$ ipython --no-banner

In [1]: import numpy as np

In [2]: np.set_printoptions(suppress=True, linewidth=200)

In [3]: other = np.array([[0]])

In [4]: basis = np.array([[1, 5, 1, 0], [0, 4, 3, 5], [5, 4, 3, 1], [1, 5, 3, 0]])

In [5]: feats = np.block([[other, np.zeros((1, 4))], [np.zeros((4, 1)), basis]])

In [6]: feats
Out[6]: 
array([[0., 0., 0., 0., 0.],
       [0., 1., 5., 1., 0.],
       [0., 0., 4., 3., 5.],
       [0., 5., 4., 3., 1.],
       [0., 1., 5., 3., 0.]])

In [7]: round(float(np.linalg.det(feats[::-1])), 3)
Out[7]: 0.0

In [8]: np.einsum("ij,ji->", feats, feats)
Out[8]: np.float64(116.0)

In [9]: np.kron(np.eye(2, dtype=int), feats)
Out[9]: 
array([[0., 0., 0., 0., 0., 0., 0., 0., 0., 0.],
       [0., 1., 5., 1., 0., 0., 0., 0., 0., 0.],
       [0., 0., 4., 3., 5., 0., 0., 0., 0., 0.],
       [0., 5., 4., 3., 1., 0., 0., 0., 0., 0.],
       [0., 1., 5., 3., 0., 0., 0., 0., 0., 0.],
       [0., 0., 0., 0., 0., 0., 0., 0., 0., 0.],
       [0., 0., 0., 0., 0., 0., 1., 5., 1., 0.],
       [0., 0., 0., 0., 0., 0., 0., 4., 3., 5.],
       [0., 0., 0., 0., 0., 0., 5., 4., 3., 1.],
       [0., 0., 0., 0., 0., 0., 1., 5., 3., 0.]])

In [10]: m1 = np.load("out8.npy")

In [11]: m1.round(3)
Out[11]: 
array([[ 0.221, -0.215,  0.185, -0.284,  0.108],
       [-0.215,  0.273,  0.038,  0.384, -0.061],
       [ 0.185,  0.038,  0.879,  0.125,  0.235],
       [-0.284,  0.384,  0.125,  0.545, -0.066],
       [ 0.108, -0.061,  0.235, -0.066,  0.081]])

In [12]: # rank 2

In [13]: x0 = np.array([-2, 2, 1, -2, -3])

In [14]: np.round(m1 @ m1 @ x0, 3)
Out[14]: array([-0.443,  0.429, -0.369,  0.568, -0.216])

In [15]: np.trace(m1)
Out[15]: np.float64(2.0)

In [16]: np.round(np.eye(5) - m1, 3)
Out[16]: 
array([[ 0.779,  0.215, -0.185,  0.284, -0.108],
       [ 0.215,  0.727, -0.038, -0.384,  0.061],
       [-0.185, -0.038,  0.121, -0.125, -0.235],
       [ 0.284, -0.384, -0.125,  0.455,  0.066],
       [-0.108,  0.061, -0.235,  0.066,  0.919]])

In [17]: round((x0 - m1 @ x0) @ (m1 @ x0), 3)
Out[17]: np.float64(-0.0)

In [18]: np.round(m1 @ x0, 3)
Out[18]: array([-0.443,  0.429, -0.369,  0.568, -0.216])

In [19]: mat = np.array([[1.5, 1.4, -1.7],
    ...:     [-0.4, -0.9, -0.2],
    ...:     [-0.2, -0.8, 0.3],
    ...:     [-0.5, 0.1, -0.3],
    ...:     [0.3, -2.2, -0.2],
    ...:     [-0.1, 0.9, -1.1],
    ...:     [1.3, 0.5, -1.1],
    ...:     [-0.7, 0.1, -0.6],
    ...:     [-0.1, -0.5, 0.5],
    ...:     [-1.5, 0.4, -0.9],
    ...:     [-0.3, 1.0, 0.5],
    ...:     [-0.3, -0.1, 0.0],
    ...:     [1.6, 0.6, -0.4],
    ...:     [0.4, -1.0, -0.1],
    ...:     [1.0, 1.0, 0.2],
    ...:     [0.3, 1.6, 1.4],
    ...:     [0.5, -1.2, -0.2],
    ...:     [1.0, -1.0, 1.3],
    ...:     [1.3, 1.5, 1.4],
    ...:     [-0.3, 2.4, -0.5],
    ...:     [-0.1, 0.1, -0.8],
    ...:     [-0.3, -0.5, 0.5],
    ...:     [-1.9, -0.5, -0.5],
    ...:     [-0.6, -1.5, 0.4],
    ...:     [-0.3, 1.3, -0.3]])

In [20]: rng = np.random.default_rng(61699)

In [21]: mat[:, 0] = 3 * mat[:, 2] + 0.05 * rng.normal(size=25)

In [22]: mat.round(3)
Out[22]: 
array([[-5.082,  1.4  , -1.7  ],
       [-0.592, -0.9  , -0.2  ],
       [ 0.887, -0.8  ,  0.3  ],
       [-0.801,  0.1  , -0.3  ],
       [-0.589, -2.2  , -0.2  ],
       [-3.262,  0.9  , -1.1  ],
       [-3.29 ,  0.5  , -1.1  ],
       [-1.755,  0.1  , -0.6  ],
       [ 1.605, -0.5  ,  0.5  ],
       [-2.689,  0.4  , -0.9  ],
       [ 1.461,  1.   ,  0.5  ],
       [ 0.083, -0.1  ,  0.   ],
       [-1.179,  0.6  , -0.4  ],
       [-0.207, -1.   , -0.1  ],
       [ 0.621,  1.   ,  0.2  ],
       [ 4.129,  1.6  ,  1.4  ],
       [-0.612, -1.2  , -0.2  ],
       [ 3.93 , -1.   ,  1.3  ],
       [ 4.139,  1.5  ,  1.4  ],
       [-1.513,  2.4  , -0.5  ],
       [-2.401,  0.1  , -0.8  ],
       [ 1.559, -0.5  ,  0.5  ],
       [-1.506, -0.5  , -0.5  ],
       [ 1.149, -1.5  ,  0.4  ],
       [-0.888,  1.3  , -0.3  ]])

In [23]: other = np.c_[mat[:, :2] @ np.array([[1, 1], [2, 0]]), np.array([3, 3, 1, 1, 3, 1, 2, 3, 0, 3, 1, 0, 0, 3, 2, 1, 1, 1, 3, 0, 1, 1, 1, 1, 0])]

In [24]: other.round(3)
Out[24]: 
array([[-2.282, -5.082,  3.   ],
       [-2.392, -0.592,  3.   ],
       [-0.713,  0.887,  1.   ],
       [-0.601, -0.801,  1.   ],
       [-4.989, -0.589,  3.   ],
       [-1.462, -3.262,  1.   ],
       [-2.29 , -3.29 ,  2.   ],
       [-1.555, -1.755,  3.   ],
       [ 0.605,  1.605,  0.   ],
       [-1.889, -2.689,  3.   ],
       [ 3.461,  1.461,  1.   ],
       [-0.117,  0.083,  0.   ],
       [ 0.021, -1.179,  0.   ],
       [-2.207, -0.207,  3.   ],
       [ 2.621,  0.621,  2.   ],
       [ 7.329,  4.129,  1.   ],
       [-3.012, -0.612,  1.   ],
       [ 1.93 ,  3.93 ,  1.   ],
       [ 7.139,  4.139,  3.   ],
       [ 3.287, -1.513,  0.   ],
       [-2.201, -2.401,  1.   ],
       [ 0.559,  1.559,  1.   ],
       [-2.506, -1.506,  1.   ],
       [-1.851,  1.149,  1.   ],
       [ 1.712, -0.888,  0.   ]])

In [25]: np.round(np.linalg.lstsq(mat, other[:, 0])[0], 3) + 0
Out[25]: array([1., 2., 0.])

In [26]: np.linalg.matrix_rank(np.c_[mat, other])
Out[26]: np.int64(4)

In [27]: np.linalg.matrix_rank(other)
Out[27]: np.int64(3)
